In [1]: import numpy as np

In [2]: np.set_printoptions(precision=2, suppress=True, linewidth=160)

In [3]: rd = lambda a: np.round(a, 2) + 0

In [4]: J = np.array([[3, 0, 3, 0, 3, 0],
   ...:     [1, -2, 1, -2, 1, -2],
   ...:     [3, 2, 3, 2, 3, 2],
   ...:     [3, 0, 3, 0, 3, 0],
   ...:     [1, -2, 1, -2, 1, -2],
   ...:     [3, 2, 3, 2, 3, 2]])

In [5]: J
Out[5]: 
array([[ 3,  0,  3,  0,  3,  0],
       [ 1, -2,  1, -2,  1, -2],
       [ 3,  2,  3,  2,  3,  2],
       [ 3,  0,  3,  0,  3,  0],
       [ 1, -2,  1, -2,  1, -2],
       [ 3,  2,  3,  2,  3,  2]])

In [6]: # row 3 repeats row 0

In [7]: np.linalg.lstsq(J[:-1].T, J[-1])[2]
Out[7]: np.int32(2)

In [8]: np.abs(np.diag(np.linalg.qr(J)[1])) > 1e-9
Out[8]: array([ True,  True, False, False, False, False])

In [9]: rd(np.trace(np.linalg.pinv(J) @ J))
Out[9]: np.float64(2.0)

In [10]: rd(np.linalg.norm(J, 1)), rd(np.linalg.norm(J, np.inf))
Out[10]: (np.float64(14.0), np.float64(15.0))

In [11]: rd(np.linalg.norm(J, "nuc"))
Out[11]: np.float64(17.38)

In [12]: rd(np.linalg.norm(J, axis=1))
Out[12]: array([5.2 , 3.87, 6.24, 5.2 , 3.87, 6.24])

In [13]: rd(np.linalg.norm(J[2], 1)), rd(np.linalg.norm(J[2], np.inf))
Out[13]: (np.float64(15.0), np.float64(3.0))

In [14]: rd(np.linalg.norm(J, axis=0))
Out[14]: array([6.16, 4.  , 6.16, 4.  , 6.16, 4.  ])

In [15]: u, r1 = J[5], J[1]

In [16]: u @ u
Out[16]: np.int64(39)

In [17]: p = (u @ r1) / (u @ u) * u

In [18]: np.linalg.matrix_rank(np.outer(u, r1))
Out[18]: np.int64(1)

In [19]: (r1 - p) @ u
Out[19]: np.float64(0.0)

In [20]: rd(r1 - p)
Out[20]: array([ 1.23, -1.85,  1.23, -1.85,  1.23, -1.85])

In [21]: rank = np.linalg.matrix_rank(J)

In [22]: rank
Out[22]: np.int64(2)

In [23]: N = np.linalg.svd(J)[2][rank:].T

In [24]: [int(np.linalg.matrix_rank(J[:i])) for i in range(1, len(J) + 1)]
Out[24]: [1, 2, 2, 2, 2, 2]

In [25]: [int(np.linalg.matrix_rank(J[:, :j + 1])) for j in range(6)]
Out[25]: [1, 2, 2, 2, 2, 2]

In [26]: [int(np.linalg.matrix_rank(np.delete(J, i, axis=0))) for i in range(6)]
Out[26]: [2, 2, 2, 2, 2, 2]

In [27]: rng = np.random.default_rng(58)

In [28]: z = rng.permutation(6)

In [29]: z
Out[29]: array([2, 0, 4, 3, 5, 1])

In [30]: out = J[z][:, z]

In [31]: out
Out[31]: 
array([[ 3,  3,  3,  2,  2,  2],
       [ 3,  3,  3,  0,  0,  0],
       [ 1,  1,  1, -2, -2, -2],
       [ 3,  3,  3,  0,  0,  0],
       [ 3,  3,  3,  2,  2,  2],
       [ 1,  1,  1, -2, -2, -2]])

In [32]: np.trace(out)
Out[32]: np.int64(7)

In [33]: rd(np.linalg.det(out)), rd(np.linalg.det(J[z]))
Out[33]: (np.float64(0.0), np.float64(0.0))

In [34]: rd(np.sort(np.abs(np.linalg.eigvals(out))))
Out[34]: array([0., 0., 0., 0., 0., 7.])

In [35]: np.diag(out)
Out[35]: array([ 3,  3,  1,  0,  2, -2])

In [36]: np.allclose(out, J)
Out[36]: False

In [37]: feats = np.load("mat.npy")

In [38]: feats
Out[38]: 
array([[ 2, -1,  2,  2, -1, -2,  3,  1,  2,  0,  0,  3,  1],
       [ 0, -1, -3,  2,  3, -1,  2, -3,  3,  1, -3,  2,  2],
       [ 0,  0, -3, -2,  1, -2, -1,  1,  3,  0,  2,  2, -3],
       [ 0,  0,  0,  3,  2,  1, -3,  1, -1,  0,  3,  1,  1],
       [ 0,  0,  0,  0, -3, -1, -2,  0, -1, -3,  1,  1, -1],
       [ 0,  0,  0,  0,  0,  1, -3,  0, -3,  0,  1,  2,  3],
       [ 0,  0,  0,  0,  0,  0,  1, -2,  3,  2,  2, -2,  2],
       [ 0,  0,  0,  0,  0,  0,  0,  0, -3, -1,  1,  3,  2],
       [ 0,  0,  0,  0,  0,  0,  0,  0, -2, -2, -2,  2,  1],
       [ 0,  0,  0,  0,  0,  0,  0,  0,  0,  0,  0,  0, -3],
       [ 0,  0,  0,  0,  0,  0,  0,  0,  0,  0,  1,  1,  0],
       [ 0,  0,  0,  0,  0,  0,  0,  0,  0,  0,  0, -1,  0],
       [ 0,  0,  0,  0,  0,  0,  0,  0,  0,  0,  0,  0, -2]])

In [39]: z = rng.permutation(13)

In [40]: z
Out[40]: array([ 9,  4, 10, 11,  1,  5,  8,  0,  3,  6,  2,  7, 12])

In [41]: out = feats[z][:, z]

In [42]: rd(np.sort(np.abs(np.linalg.eigvals(out))))
Out[42]: array([0., 0., 1., 1., 1., 1., 1., 2., 2., 2., 3., 3., 3.])

In [43]: np.allclose(out, feats)
Out[43]: False

In [44]: vec = np.array([4, 4, 3, 5, 5, 1, 1, 1, 5, 4, 1, 0, 3])

In [45]: feats @ np.ones(13)
Out[45]: array([12.,  4., -2.,  8., -9.,  1.,  6.,  2., -3., -3.,  2., -1., -2.])

In [46]: feats @ np.eye(13)[10]
Out[46]: array([ 0., -3.,  2.,  3.,  1.,  1.,  2.,  1., -2.,  0.,  1.,  0.,  0.])

In [47]: np.sign((feats @ vec).round(6))
Out[47]: array([ 1,  1, -1,  1, -1, -1,  1, -1, -1, -1,  1,  0, -1])

In [48]: (feats * vec).sum(axis=1)
Out[48]: array([ 30,  32,  -8,  25, -37,  -7,  30, -12, -17,  -9,   1,   0,  -6])

In [49]: (feats @ vec).argmax()
Out[49]: np.int64(1)

In [50]: np.linalg.norm(feats @ vec) <= np.linalg.norm(feats, 2) * np.linalg.norm(vec) + 1e-9
Out[50]: np.True_

In [51]: feats @ vec
Out[51]: array([ 30,  32,  -8,  25, -37,  -7,  30, -12, -17,  -9,   1,   0,  -6])

In [52]: feats @ (2 * vec)
Out[52]: array([ 60,  64, -16,  50, -74, -14,  60, -24, -34, -18,   2,   0, -12])

In [53]: U, sigma, Vt = np.linalg.svd(feats)

In [54]: evecs = Vt[:(sigma > 1e-8).sum()]

In [55]: vec = feats[6] + -1 * feats[12] + rng.integers(2) * np.eye(13)[2]

In [56]: vec
Out[56]: array([ 0.,  0.,  1.,  0.,  0.,  0.,  1., -2.,  3.,  2.,  2., -2.,  4.])

In [57]: np.allclose(evecs.T @ evecs @ vec, vec)
Out[57]: False

In [58]: np.linalg.matrix_rank(np.vstack([feats, vec]))
Out[58]: np.int64(13)

In [59]: W1 = np.array([[3, 2, 2],
    ...:     [1, 0, 1],
    ...:     [3, 3, 3],
    ...:     [2, 3, 0],
    ...:     [0, 2, 3],
    ...:     [3, 3, 3],
    ...:     [3, 3, 2],
    ...:     [1, 3, 0],
    ...:     [3, 3, 2],
    ...:     [0, 0, 1],
    ...:     [1, 2, 1],
    ...:     [2, 2, 0],
    ...:     [1, 1, 3]])

In [60]: coef = np.array([-5, -3, 0])

In [61]: hid = np.maximum(feats @ W1 + coef, 0)

In [62]: hid
Out[62]: 
array([[27, 30, 13],
       [ 1,  3, 10],
       [ 0,  0,  0],
       [ 0, 13,  7],
       [ 0,  0,  0],
       [ 0,  0,  1],
       [ 5,  5, 18],
       [ 0,  0,  0],
       [ 0,  0,  0],
       [ 0,  0,  0],
       [ 0,  1,  1],
       [ 0,  0,  0],
       [ 0,  0,  0]])

In [63]: (hid > 0).astype(int)
Out[63]: 
array([[1, 1, 1],
       [1, 1, 1],
       [0, 0, 0],
       [0, 1, 1],
       [0, 0, 0],
       [0, 0, 1],
       [1, 1, 1],
       [0, 0, 0],
       [0, 0, 0],
       [0, 0, 0],
       [0, 1, 1],
       [0, 0, 0],
       [0, 0, 0]])

In [64]: Z = np.array([[-8, -1], [-1, 2], [-3, 1]])

In [65]: (hid @ Z).round(6).argmax(axis=1)
Out[65]: array([1, 1, 0, 1, 0, 1, 1, 0, 0, 0, 1, 0, 0])

In [66]: hid @ Z
Out[66]: 
array([[-285,   46],
       [ -41,   15],
       [   0,    0],
       [ -34,   33],
       [   0,    0],
       [  -3,    1],
       [ -99,   23],
       [   0,    0],
       [   0,    0],
       [   0,    0],
       [  -4,    3],
       [   0,    0],
       [   0,    0]])

In [67]: W1 @ Z
Out[67]: 
array([[-32,   3],
       [-11,   0],
       [-36,   6],
       [-19,   4],
       [-11,   7],
       [-36,   6],
       [-33,   5],
       [-11,   5],
       [-33,   5],
       [ -3,   1],
       [-13,   4],
       [-18,   2],
       [-18,   4]])

In [68]: mat = np.load("a.npy")

In [69]: mat
Out[69]: 
array([[0, 1, 0, 0, 0, 0],
       [1, 0, 0, 0, 0, 1],
       [0, 0, 0, 0, 1, 0],
       [0, 0, 0, 0, 1, 0],
       [0, 0, 1, 1, 0, 0],
       [0, 1, 0, 0, 0, 0]])

In [70]: [round(float(np.linalg.det(mat[:i, :i])), 2) + 0 for i in range(1, 7)]
Out[70]: [0.0, -1.0, 0.0, 0.0, 0.0, 0.0]

In [71]: rd(np.linalg.eigvalsh(mat).min())
Out[71]: np.float64(-1.41)

In [72]: ev, evecs = np.linalg.eigh(mat)

In [73]: ev.sum(), np.trace(mat)
Out[73]: (np.float64(0.0), np.int64(0))

In [74]: (ev > 1e-8).sum(), (ev < -1e-8).sum()
Out[74]: (np.int64(2), np.int64(2))

In [75]: rd(evecs.T @ mat @ evecs)
Out[75]: 
array([[-1.41,  0.  ,  0.  ,  0.  ,  0.  ,  0.  ],
       [ 0.  , -1.41,  0.  ,  0.  ,  0.  ,  0.  ],
       [ 0.  ,  0.  ,  0.  ,  0.  ,  0.  ,  0.  ],
       [ 0.  ,  0.  ,  0.  ,  0.  ,  0.  ,  0.  ],
       [ 0.  ,  0.  ,  0.  ,  0.  ,  1.41,  0.  ],
       [ 0.  ,  0.  ,  0.  ,  0.  ,  0.  ,  1.41]])

In [76]: rd(np.linalg.eigvalsh(mat + 4 * np.eye(6)))
Out[76]: array([2.59, 2.59, 4.  , 4.  , 5.41, 5.41])

In [77]: np.unique(ev.round(6) + 0, return_counts=True)[1]
Out[77]: array([2, 2, 2])

In [78]: t3 = np.stack([mat, 4 * mat, mat[::-1]])

In [79]: rd(np.linalg.norm(t3, axis=(1, 2)))
Out[79]: array([ 2.83, 11.31,  2.83])

In [80]: np.einsum("bij,cij->bc", t3, t3)
Out[80]: 
array([[  8,  32,   4],
       [ 32, 128,  16],
       [  4,  16,   8]])

In [81]: (t3 @ mat.T).shape
Out[81]: (3, 6, 6)

In [82]: np.linalg.matrix_rank(t3.reshape(3, -1))
Out[82]: np.int64(2)

In [83]: rd(np.linalg.det(t3))
Out[83]: array([0., 0., 0.])

In [84]: t3.sum(axis=0)
Out[84]: 
array([[0, 6, 0, 0, 0, 0],
       [5, 0, 1, 1, 0, 5],
       [0, 0, 0, 0, 6, 0],
       [0, 0, 0, 0, 6, 0],
       [1, 0, 5, 5, 0, 1],
       [0, 6, 0, 0, 0, 0]])

In [85]: sigma = 5 * 0.7 ** np.arange(3)

In [86]: O, _ = np.linalg.qr(np.array([[-0.3, -0.8, 1.1], [-1.9, 0.2, -2.2], [-0.3, 0.0, -0.7]]))

In [87]: arr = rng.normal(size=(42, 3)) * sigma @ O

In [88]: rd(arr)
Out[88]: 
array([[ 1.53, -0.93, -1.72],
       [ 0.89, -3.58, -0.51],
       [ 0.09, -4.94,  0.77],
       [ 1.81, -2.85,  0.48],
       [ 4.13,  6.53, -0.29],
       [ 0.74, 11.08, -3.44],
       [-0.34,  2.03,  1.82],
       [ 0.65,  0.78,  1.88],
       [ 3.86, -2.58, -3.42],
       [ 4.86,  5.26,  0.34],
       [-1.45,  7.09, -2.  ],
       [-7.05,  6.36, -4.07],
       [ 9.89, -4.11,  1.18],
       [-2.38, -5.85, -2.22],
       [-5.46,  3.02, -1.31],
       [ 2.67, 12.32,  2.08],
       [-2.76, -6.64,  4.13],
       [-3.07, -1.9 ,  2.28],
       [-1.59, -3.18,  0.04],
       [-1.91,  0.32, -2.86],
       [ 2.26,  0.76, -1.1 ],
       [-3.14, -1.48,  0.08],
       [ 1.07,  5.79,  3.22],
       [ 4.52, -1.01, -0.73],
       [ 2.53,  3.14,  1.89],
       [ 6.05, -5.56,  1.54],
       [-3.68,  0.47, -1.98],
       [ 3.12,  4.09,  4.05],
       [-1.73,  1.17,  1.17],
       [ 1.47, -2.58,  1.54],
       [-7.02,  3.83, -3.5 ],
       [-1.03, -5.43,  0.27],
       [-6.11, -1.06, -2.24],
       [-6.16, -8.89, -0.08],
       [ 4.22, -1.18,  0.7 ],
       [-0.78,  4.43,  2.48],
       [-1.66, -2.01, -2.79],
       [ 3.61,  8.56, -5.59],
       [ 1.01,  1.07,  2.27],
       [-6.33, -4.29,  0.  ],
       [-5.19,  0.43,  4.78],
       [-0.48, -2.75, -1.92]])

In [89]: U, sigma, Vt = np.linalg.svd(arr, full_matrices=False)

In [90]: rd(np.sqrt((sigma ** 2).sum())), rd(np.linalg.norm(arr))
Out[90]: (np.float64(42.59), np.float64(42.59))

In [91]: U.shape, sigma.shape, Vt.shape
Out[91]: ((42, 3), (3,), (3, 3))

In [92]: rd(U.T @ arr @ Vt.T)
Out[92]: 
array([[31.43,  0.  ,  0.  ],
       [ 0.  , 24.74,  0.  ],
       [ 0.  ,  0.  , 14.62]])

In [93]: rd(Vt @ Vt.T)
Out[93]: 
array([[1., 0., 0.],
       [0., 1., 0.],
       [0., 0., 1.]])

In [94]: rd(sigma)
Out[94]: array([31.43, 24.74, 14.62])
